$ python3 -q
>>> import numpy as np
>>> import numpy.linalg as la
>>> np.set_printoptions(precision=3, suppress=True, linewidth=140)
>>> E = np.array([[2, 0, 0, -1, 0],
...     [0, 0, 0, 0, -1],
...     [-1, 0, 0, 0, 1],
...     [0, 0, 0, 0, -1],
...     [0, 0, 0, 0, 0],
...     [0, 2, 0, 0, 0],
...     [-2, 0, 0, 0, 0],
...     [-2, 0, 0, 0, 0],
...     [0, -1, 0, 0, 0],
...     [2, 0, 0, 0, 0]])
>>> print(E)
[[ 2  0  0 -1  0]
 [ 0  0  0  0 -1]
 [-1  0  0  0  1]
 [ 0  0  0  0 -1]
 [ 0  0  0  0  0]
 [ 0  2  0  0  0]
 [-2  0  0  0  0]
 [-2  0  0  0  0]
 [ 0 -1  0  0  0]
 [ 2  0  0  0  0]]
>>> print(np.argsort(-la.norm(E, axis=0).round(6), kind="stable")[:3])
[0 1 4]
>>> Uu, sigma, VT = la.svd(E)
>>> evecs = VT[:(sigma > 1e-8).sum()]
>>> rng = np.random.default_rng(83)
>>> x = E[6] + -3 * E[7] + rng.integers(2) * np.eye(5)[4]
>>> print(x)
[4. 0. 0. 0. 1.]
>>> print(np.allclose(evecs.T @ evecs @ x, x))
True
>>> Uu, sigma, VT = la.svd(E)
>>> print(np.argmax(sigma[:-1] / (sigma[1:] + 1e-6)) + 1)
4
>>> M2 = Uu[:, :4] @ np.diag(sigma[:4]) @ VT[:4]
>>> print(np.round(la.norm(E - M2) / la.norm(E), 3))
0.0
>>> print(la.lstsq(E[:-1].T, E[-1])[2])
4
>>> print(np.round(E @ la.pinv(E) @ E, 3) + 0)
[[ 2.  0.  0. -1.  0.]
 [ 0.  0.  0.  0. -1.]
 [-1.  0.  0.  0.  1.]
 [ 0.  0.  0.  0. -1.]
 [ 0.  0.  0.  0.  0.]
 [ 0.  2.  0.  0.  0.]
 [-2.  0.  0.  0.  0.]
 [-2.  0.  0.  0.  0.]
 [ 0. -1.  0.  0.  0.]
 [ 2.  0.  0.  0.  0.]]
>>> print(np.abs(np.diag(la.qr(E)[1])) > 1e-9)
[ True  True False  True  True]
>>> print(np.allclose(E[:-1].T @ la.lstsq(E[:-1].T, E[-1])[0], E[-1]))
True
>>> print(round(np.trace(la.pinv(E) @ E), 3))
4.0
>>> print(np.unique(E.round(6), axis=0).shape)
(8, 5)
>>> data = np.load("m.npy")
>>> print(data)
[[  0  -6 -15  14   5   1   6  12  -1   0]
 [  6   0   3  -3 -16   4   9  -6  -4  -1]
 [ 15  -3   0   0   8   7   0   1   3   9]
 [-14   3   0   0 -11  -4   8  11   5   3]
 [ -5  16  -8  11   0   6   2   1  -7   3]
 [ -1  -4  -7   4  -6   0  13  -2   6  -3]
 [ -6  -9   0  -8  -2 -13   0   0  -1  -3]
 [-12   6  -1 -11  -1   2   0   0   5  -3]
 [  1   4  -3  -5   7  -6   1  -5   0   4]
 [  0   1  -9  -3  -3   3   3   3  -4   0]]
>>> x = np.array([1, -1, 2, -3, -2, -1, -2, 1, 3, -2])
>>> y = data @ x
>>> c, lr = np.zeros(10), 1 / la.norm(data, 2) ** 2
>>> for i in range(150):
...     c -= lr * data.T @ (data @ c - y)
...     if i % 50 == 0: print(i, round(la.norm(data @ c - y), 3))
... 
0 34.673
50 3.254
100 3.075
>>> print(c)
[-0.213 -2.034  2.612 -2.976 -1.284 -0.079 -1.203  0.403  1.989 -1.157]
>>> labels = rng.permutation(10)
>>> print(labels)
[2 1 7 5 6 8 9 0 4 3]
>>> M2 = data[labels][:, labels]
>>> print(M2)
[[  0  -3   1   7   0   3   9  15   8   0]
 [  3   0  -6   4   9  -4  -1   6 -16  -3]
 [ -1   6   0   2   0   5  -3 -12  -1 -11]
 [ -7  -4  -2   0  13   6  -3  -1  -6   4]
 [  0  -9   0 -13   0  -1  -3  -6  -2  -8]
 [ -3   4  -5  -6   1   0   4   1   7  -5]
 [ -9   1   3   3   3  -4   0   0  -3  -3]
 [-15  -6  12   1   6  -1   0   0   5  14]
 [ -8  16   1   6   2  -7   3  -5   0  11]
 [  0   3  11  -4   8   5   3 -14 -11   0]]
>>> print(np.diag(M2))
[0 0 0 0 0 0 0 0 0 0]
